In [1]: import numpy as np

In [2]: import numpy.linalg as la

In [3]: np.set_printoptions(precision=1, suppress=True, linewidth=160)

In [4]: F = np.array([[8, -8, -4, -9, -5],
   ...:     [0, 5, 5, 1, 3],
   ...:     [0, 0, -3, 3, 1],
   ...:     [0, 0, 0, -9, 6],
   ...:     [0, 0, 0, 0, -2]])

In [5]: r0 = np.array([-2, -1, 1, 2, -1])

In [6]: other = F + np.outer(r0, np.eye(5)[2])

In [7]: print(la.matrix_rank(other - F))
1

In [8]: print(la.matrix_rank(la.inv(other) - la.inv(F), tol=1e-8))
1

In [9]: print(other)
[[ 8. -8. -6. -9. -5.]
 [ 0.  5.  4.  1.  3.]
 [ 0.  0. -2.  3.  1.]
 [ 0.  0.  2. -9.  6.]
 [ 0.  0. -1.  0. -2.]]

In [10]: r0 = np.array([4, 5, 5])

In [11]: print(np.array([np.convolve(row, r0, "same") for row in other]))
[[   8.  -24. -106.  -95.  -70.]
 [  20.   41.   49.   37.   20.]
 [   0.   -8.    2.    9.   20.]
 [   0.    8.  -26.  -11.  -15.]
 [   0.   -4.   -5.  -13.  -10.]]

In [12]: C2 = F.T @ F

In [13]: print(C2)
[[ 64 -64 -32 -72 -40]
 [-64  89  57  77  55]
 [-32  57  50  32  32]
 [-72  77  32 172  -3]
 [-40  55  32  -3  75]]

In [14]: print(la.eigvalsh(C2)[::-1])
[295.  119.2  27.6   7.6   0.6]

In [15]: print(la.svd(F, compute_uv=False) ** 2)
[295.  119.2  27.6   7.6   0.6]

In [16]: print(la.matrix_rank(C2))
5

In [17]: print(np.diag(C2))
[ 64  89  50 172  75]

In [18]: Q, Rm = la.qr(F)

In [19]: print(Q)
[[ 1.  0.  0.  0.  0.]
 [-0.  1.  0.  0.  0.]
 [-0. -0.  1.  0.  0.]
 [-0. -0. -0.  1.  0.]
 [-0. -0. -0. -0.  1.]]

In [20]: print(np.abs(np.diag(Rm)))
[8. 5. 3. 9. 2.]

In [21]: print(Q.shape, Rm.shape)
(5, 5) (5, 5)

In [22]: print(Q.T @ Q)
[[1. 0. 0. 0. 0.]
 [0. 1. 0. 0. 0.]
 [0. 0. 1. 0. 0.]
 [0. 0. 0. 1. 0.]
 [0. 0. 0. 0. 1.]]

In [23]: rng = np.random.default_rng(2293)

In [24]: lab = rng.permutation(5)

In [25]: print(lab)
[0 2 3 1 4]

In [26]: other = F[lab][:, lab]

In [27]: print(other)
[[ 8 -4 -9 -8 -5]
 [ 0 -3  3  0  1]
 [ 0  0 -9  0  6]
 [ 0  5  1  5  3]
 [ 0  0  0  0 -2]]

In [28]: print(np.round(la.det(other), 1), np.round(la.det(F[lab]), 1))
-2160.0 -2160.0

In [29]: print(np.trace(other))
-1

In [30]: E = np.load("arr.npy")

In [31]: print(E)
[[-1.  1.  1.  1.]
 [ 1. -1.  1.  1.]
 [ 1.  1. -1.  1.]
 [ 1.  1.  1. -1.]]

In [32]: # equal to its transpose

In [33]: print(np.round(la.norm(E) ** 2 / la.norm(E, 2) ** 2, 1))
4.0

In [34]: print(la.norm(E, axis=1))
[2. 2. 2. 2.]

In [35]: print(E[1] @ E[3])
0.0

In [36]: vals, V = la.eigh(E)

In [37]: print(la.svd(E, compute_uv=False))
[2. 2. 2. 2.]

In [38]: print(np.round(V.T @ E @ V, 1) + 0)
[[-2.  0.  0.  0.]
 [ 0. -2.  0.  0.]
 [ 0.  0. -2.  0.]
 [ 0.  0.  0.  2.]]

In [39]: print(V @ np.diag(vals) @ V.T)
[[-1.  1.  1.  1.]
 [ 1. -1.  1.  1.]
 [ 1.  1. -1.  1.]
 [ 1.  1.  1. -1.]]

In [40]: Q, V = la.qr(E[:, :3])[0], la.qr(E[:, 3:])[0]

In [41]: sig = la.svd(Q.T @ V, compute_uv=False)

In [42]: print((sig > 0.9).sum())
0

In [43]: print(np.all(la.eigvalsh(E) > 0))
False

In [44]: K = np.load("data.npy")

In [45]: print(K)
[[  4.4   7.4   4.8   9.3   0.4 -14.2]
 [  5.1   4.9   3.1   9.6  -1.  -15.4]
 [  4.6   3.6   6.1  11.6   0.9 -14.5]
 [  5.7   6.6   5.3   9.5  -0.2 -14.8]
 [  4.2   4.3   5.7   9.9   0.1 -15.4]
 [  6.    4.2   6.6   9.8  -0.4 -15.8]
 [  4.9   4.9   4.2  10.3  -0.2 -14.1]
 [  3.4   3.6   5.3   8.8  -2.6 -14.7]
 [  4.1   4.1   3.3   9.9   0.4 -15.1]
 [  4.6   5.6   4.3   9.6  -0.8 -15.8]
 [  5.5   4.2   3.1  11.8  -2.1 -15.3]
 [  5.4   5.5   4.2   9.6   0.5 -15.1]
 [  4.9   4.3   4.8  11.4  -1.8 -13. ]
 [  5.3   5.7   5.2   9.7   0.3 -13.7]
 [  5.8   4.9   6.6  11.5   1.6 -15.3]
 [  5.2   5.9   5.8  11.5   0.3 -15.6]
 [  5.    4.7   6.4  10.    0.8 -14.5]
 [  6.5   4.8   5.5  10.8  -0.1 -14. ]
 [  6.6   4.9   6.5  10.6   1.1 -12.3]
 [  5.6   4.4   3.5  10.6   0.  -15.3]
 [  4.9   3.7   6.7  10.6   0.6 -15. ]
 [  3.8   5.9   5.    9.2  -1.  -13.5]
 [  4.5   4.1   4.7   9.2  -0.4 -15.2]]

In [46]: Xc = K - K.mean(axis=0)

In [47]: Uu, sig, VT = la.svd(Xc, full_matrices=False)

In [48]: print(np.abs(VT[0]).argmax())
2

In [49]: print(np.round(Xc.mean(axis=0), 1) + 0)
[0. 0. 0. 0. 0. 0.]

In [50]: print(round((sig ** 2).sum() ** 2 / (sig ** 4).sum(), 1))
4.4

In [51]: print(np.searchsorted(np.cumsum(sig ** 2) / (sig ** 2).sum(), 0.9) + 1)
5

In [52]: print(np.abs(Uu[:, 0]).argmax())
18

In [53]: print(la.matrix_rank(Xc))
6

In [54]: print(np.round(VT[0] * np.sign(VT[0, np.abs(VT[0]).argmax()]), 1) + 0)
[0.3 0.  0.7 0.3 0.6 0.2]

In [55]: print((np.sign(Uu[:, 0]) == np.sign(Uu[0, 0])).astype(int))
[1 1 0 0 0 0 1 1 1 1 1 1 1 0 0 0 0 0 0 1 0 1 1]

In [56]: print(np.abs(VT[-1]))
[0.7 0.4 0.1 0.6 0.1 0.1]

In [57]: mat = np.load("dump.npy")

In [58]: print(mat)
[[10.  11.7 12.2]
 [-6.2 -3.3 12.7]]

In [59]: r0 = np.array([2, 5, 5])

In [60]: print(np.cross(mat[0, :3], mat[1, :3]))
[ 188.8 -202.6   39.5]

In [61]: print(np.array([np.convolve(row, r0, "same") for row in mat]))
[[ 73.4 132.9 119.5]
 [-37.6 -22.1  47. ]]

In [62]: print(np.convolve(mat[0], r0))
[ 20.   73.4 132.9 119.5  61. ]

In [63]: Uu, sig, VT = la.svd(mat, full_matrices=False)

In [64]: print(Uu.shape, sig.shape, VT.shape)
(2, 2) (2,) (2, 3)

In [65]: print(np.round(VT @ VT.T, 1) + 0)
[[1. 0.]
 [0. 1.]]

In [66]: print(np.allclose(Uu * sig @ VT, mat))
True

In [67]: print(np.cumsum(sig ** 2) / np.sum(sig ** 2))
[0.7 1. ]

In [68]: print(round(np.sqrt((sig ** 2).sum()), 1), round(float(la.norm(mat)), 1))
24.4 24.4

In [69]: blk = np.stack([mat, -1 * mat, mat[::-1]])

In [70]: print(la.matrix_rank(blk))
[2 2 2]

In [71]: print(la.norm(blk, axis=(1, 2)))
[24.4 24.4 24.4]

In [72]: print(la.matrix_rank(blk.reshape(3, -1)))
2

In [73]: print(blk.shape)
(3, 2, 3)

In [74]: print(np.einsum("bij,cij->bc", blk, blk))
[[ 596.3 -596.3  108.7]
 [-596.3  596.3 -108.7]
 [ 108.7 -108.7  596.3]]

In [75]: print(mat.sum(axis=1))
[33.9  3.2]

In [76]: print(la.matrix_rank(mat))
2

In [77]: print(np.count_nonzero(mat))
6

In [78]: print(np.unravel_index(np.abs(mat).argmax(), mat.shape))
(np.int64(1), np.int64(2))

In [79]: print(np.diff(mat, axis=0))
[[-16.2 -15.    0.5]]

In [80]: print(round(float(la.norm(mat) ** 2 / la.norm(mat, 2) ** 2), 1))
1.5

In [81]: print(la.norm(mat, axis=0))
[11.8 12.2 17.6]

In [82]: print(la.norm(mat, axis=1))
[19.6 14.5]

In [83]: print(round(float(la.norm(mat, "nuc")), 1))
34.0

In [84]: print(np.round(la.norm(mat, 1), 1), round(la.norm(mat, np.inf), 1))
24.9 33.9

In [85]: print(np.round(mat[0] @ mat[1], 1))
54.3

In [86]: W0 = np.loadtxt("sample8.csv", delimiter=",")

In [87]: print(W0)
[[ 0.7 -0.3 -0.8  0.8]
 [-0.9 -1.   0.9  0.7]
 [-1.  -0.9  1.  -0.2]
 [-0.9  0.3  1.   0.6]
 [-0.4  0.   0.5  0.9]
 [ 0.4 -0.5 -0.5  0.6]
 [-0.6  0.5  0.7  0. ]
 [ 1.   0.2 -1.   0.4]
 [-1.  -1.   1.  -1. ]
 [ 1.   1.  -0.9  1. ]
 [ 0.6 -1.  -0.8  0.6]
 [ 1.   0.7 -1.   0.9]
 [ 0.9 -0.2 -0.9  0.3]
 [ 0.8 -1.  -0.9  1. ]
 [ 0.  -0.6 -0.1 -0.9]
 [ 0.8 -0.3 -0.9  0.6]
 [-1.  -1.   1.   1. ]
 [-1.  -1.   1.  -1. ]
 [-0.5 -1.   0.4  0.9]
 [ 0.6  0.9 -0.6 -0.7]
 [ 1.   0.3 -1.   1. ]
 [ 0.9 -0.9 -1.   0.4]
 [ 0.8 -0.3 -0.9  0.8]
 [-1.  -0.9  1.  -0.9]
 [-1.   0.   1.   0.5]
 [-0.7 -1.   0.6  0.7]
 [ 1.  -1.  -1.  -0.8]
 [ 1.  -1.  -1.   1. ]
 [ 0.4 -0.9 -0.5  0.5]
 [ 0.8 -0.6 -0.9  0.6]
 [-1.  -1.   1.  -0.9]]

In [88]: # rows 8 and 17 are equal

In [89]: other = np.c_[W0[:, :2] @ np.array([[3, -1], [2, 1]]), np.array([-1, 3, 3, -3, 2, 2, 1, -1, -1, 3, -1, 3, 1, 0, 0, 2, -1, -2, -3, 1, 1, -2, 2, 0, -3, 0, 1, -3, 3, 3, -3])]

In [90]: print(other)
[[ 1.5 -1.  -1. ]
 [-4.7 -0.1  3. ]
 [-4.8  0.1  3. ]
 [-2.1  1.2 -3. ]
 [-1.2  0.4  2. ]
 [ 0.2 -0.9  2. ]
 [-0.8  1.1  1. ]
 [ 3.4 -0.8 -1. ]
 [-5.   0.  -1. ]
 [ 5.   0.   3. ]
 [-0.2 -1.6 -1. ]
 [ 4.4 -0.3  3. ]
 [ 2.3 -1.1  1. ]
 [ 0.4 -1.8  0. ]
 [-1.2 -0.6  0. ]
 [ 1.8 -1.1  2. ]
 [-5.   0.  -1. ]
 [-5.   0.  -2. ]
 [-3.5 -0.5 -3. ]
 [ 3.6  0.3  1. ]
 [ 3.6 -0.7  1. ]
 [ 0.9 -1.8 -2. ]
 [ 1.8 -1.1  2. ]
 [-4.8  0.1  0. ]
 [-3.   1.  -3. ]
 [-4.1 -0.3  0. ]
 [ 1.  -2.   1. ]
 [ 1.  -2.  -3. ]
 [-0.6 -1.3  3. ]
 [ 1.2 -1.4  3. ]
 [-5.   0.  -3. ]]

In [91]: print(np.round(la.norm(other - W0 @ la.lstsq(W0, other)[0], axis=0), 1) + 0)
[ 0.   0.  10.8]

In [92]: print(la.matrix_rank(other))
3

In [93]: print(la.matrix_rank(np.c_[W0, other]))
5

In [94]: C2 = np.cov(other, rowvar=False)

In [95]: print(C2)
[[10.1 -1.1  2.4]
 [-1.1  0.8 -0.2]
 [ 2.4 -0.2  4.4]]

In [96]: print(np.corrcoef(other.T))
[[ 1.  -0.4  0.4]
 [-0.4  1.  -0.1]
 [ 0.4 -0.1  1. ]]

In [97]: print(np.median(other, axis=0))
[-0.2 -0.5  0. ]

In [98]: print(other.std(axis=0))
[3.1 0.9 2.1]

In [99]: print(C2.shape)
(3, 3)

In [100]: Q, Rm = la.qr(W0)

In [101]: print(Rm)
[[-4.6 -0.9  4.8 -1.6]
 [ 0.   4.2  0.3 -0.6]
 [ 0.   0.  -0.3  0.2]
 [ 0.   0.   0.  -3.9]]

In [102]: print(Q.shape, Rm.shape)
(31, 4) (4, 4)

In [103]: J = np.array([[1, 0, 0, 0, 0],
     ...:     [1, 1, 0, 0, 0],
     ...:     [-1, 1, 1, 0, 0],
     ...:     [2, 0, 2, 1, 0],
     ...:     [-2, 0, -2, -1, 1]])

In [104]: # triangular, det is the product of the diagonal

In [105]: blk = np.stack([J, -2 * J, J[::-1]])

In [106]: print(blk.shape)
(3, 5, 5)

In [107]: print(np.einsum("bij,cij->bc", blk, blk))
[[ 25 -50   3]
 [-50 100  -6]
 [  3  -6  25]]

In [108]: print(la.matrix_rank(blk.reshape(3, -1)))
2

In [109]: print(np.poly(J))
[  1.  -5.  10. -10.   5.  -1.]

In [110]: print(np.round(la.eigvals(J).sum().real, 1))
5.0

In [111]: print(np.kron(np.eye(2, dtype=int), J))
[[ 1  0  0  0  0  0  0  0  0  0]
 [ 1  1  0  0  0  0  0  0  0  0]
 [-1  1  1  0  0  0  0  0  0  0]
 [ 2  0  2  1  0  0  0  0  0  0]
 [-2  0 -2 -1  1  0  0  0  0  0]
 [ 0  0  0  0  0  1  0  0  0  0]
 [ 0  0  0  0  0  1  1  0  0  0]
 [ 0  0  0  0  0 -1  1  1  0  0]
 [ 0  0  0  0  0  2  0  2  1  0]
 [ 0  0  0  0  0 -2  0 -2 -1  1]]

In [112]: X = np.load("mat.npy")

In [113]: print(X)
[[ 1.7  2.7  2.2  1.1 -0.4]
 [ 1.9  0.2  3.1  1.7  0.5]
 [-3.9  1.1 -1.3 -5.5  4.6]
 [ 2.9  1.1  1.8  2.8  0.6]
 [ 1.5  2.7  1.9  3.6  1.7]
 [ 2.4  0.9  1.1  2.2  0.5]
 [-2.1  1.6 -0.6  0.6  1.5]
 [-1.7  1.4 -1.8 -1.   2.3]
 [ 3.2  1.4  4.3  3.  -0.4]
 [-2.8  1.7 -1.9 -1.5  0.3]
 [ 2.5  1.8  0.9  1.5  0.6]
 [ 0.7  1.   3.   3.4  0.1]
 [ 2.1  0.3  1.7  4.  -0.4]
 [-2.8  4.4 -1.4 -0.8  2.2]
 [ 2.  -0.2  2.5  1.4  0.1]
 [ 0.3  1.8  0.8 -3.1  2.3]
 [-2.1  1.3 -2.8 -0.8  3.2]
 [-1.7  3.  -2.1 -5.4  0.7]]

In [114]: Z = X[[4, 8]].astype(float)

In [115]: for _ in range(6):
     ...:     lab = la.norm(X[:, None] - Z, axis=-1).argmin(axis=1)
     ...:     Z = np.array([X[lab == j].mean(axis=0) for j in range(2)])
     ...: 

In [116]: print(lab)
[1 1 0 1 1 1 0 0 1 0 1 1 1 0 1 0 0 0]

In [117]: print(np.abs(Z[1] - Z[0]).argmax())
3

In [118]: print(Z)
[[-2.1  2.  -1.4 -2.2  2.1]
 [ 2.1  1.2  2.2  2.5  0.3]]

In [119]: def softmax(z):
     ...:     e = np.exp(z - z.max(axis=-1, keepdims=True))
     ...:     return e / e.sum(axis=-1, keepdims=True)
     ...: 

In [120]: print(np.round(softmax(10 * Z[0]), 1) + 0)
[0.  0.3 0.  0.  0.7]

In [121]: print(np.round(softmax(Z[0]), 1) + 0)
[0.  0.5 0.  0.  0.5]

In [122]: print(softmax(Z).sum(axis=1))
[1. 1.]

In [123]: scores = Z @ Z.T / np.sqrt(5)

In [124]: print(softmax(scores)[0] @ Z)
[-2.1  2.  -1.4 -2.2  2.1]

In [125]: print(np.round(softmax(scores), 1) + 0)
[[1. 0.]
 [0. 1.]]

In [126]: print(np.round(softmax(scores + np.triu(np.full(scores.shape, -np.inf), 1)), 1) + 0)
[[1. 0.]
 [0. 1.]]

In [127]: dist = la.norm(X[:, None] - X[None], axis=-1)

In [128]: print(np.flatnonzero(dist[9] < dist.mean() / 2))
[7 9]

In [129]: print(la.norm(X - X.mean(axis=0), axis=1))
[2.9 3.6 8.2 3.8 3.9 3.  2.7 3.6 5.6 4.5 2.6 4.  4.6 4.9 3.4 3.7 4.8 6.9]

In [130]: print(la.norm(X, axis=1))
[4.  4.  8.3 4.6 5.4 3.6 3.2 3.8 6.3 4.1 3.6 4.7 4.9 5.9 3.5 4.3 5.  6.8]

In [131]: print(dist[:5, :5])
[[ 0.   2.9 10.7  2.8  3.3]
 [ 2.9  0.  11.1  2.2  3.6]
 [10.7 11.1  0.  11.9 11.5]
 [ 2.8  2.2 11.9  0.   2.5]
 [ 3.3  3.6 11.5  2.5  0. ]]

In [132]: print(dist[9].round(6).argsort(kind="stable")[:4])
[ 9  7  6 16]

In [133]: print((dist + 1e9 * np.eye(18)).round(6).argmin(axis=1))
[10 14 17  5  3  3  7 16  1  7  5 12  3  7  1  7  7  9]

In [134]: print(la.matrix_rank(dist ** 2))
7

In [135]: lab = X[:, 1] > np.median(X[:, 1])

In [136]: r0 = X[lab].mean(axis=0) - X[~lab].mean(axis=0)

In [137]: print(lab.astype(int))
[1 0 0 0 1 0 1 0 0 1 1 0 0 1 0 1 0 1]

In [138]: print(np.round((((X - X.mean(axis=0)) @ r0 > 0) == lab).mean(), 1))
0.7

In [139]: print(np.argsort(-np.abs(r0).round(6), kind="stable"))
[3 1 2 0 4]

In [140]: print(r0.round(1) + 0)
[-1.2  1.6 -1.2 -1.6  0. ]
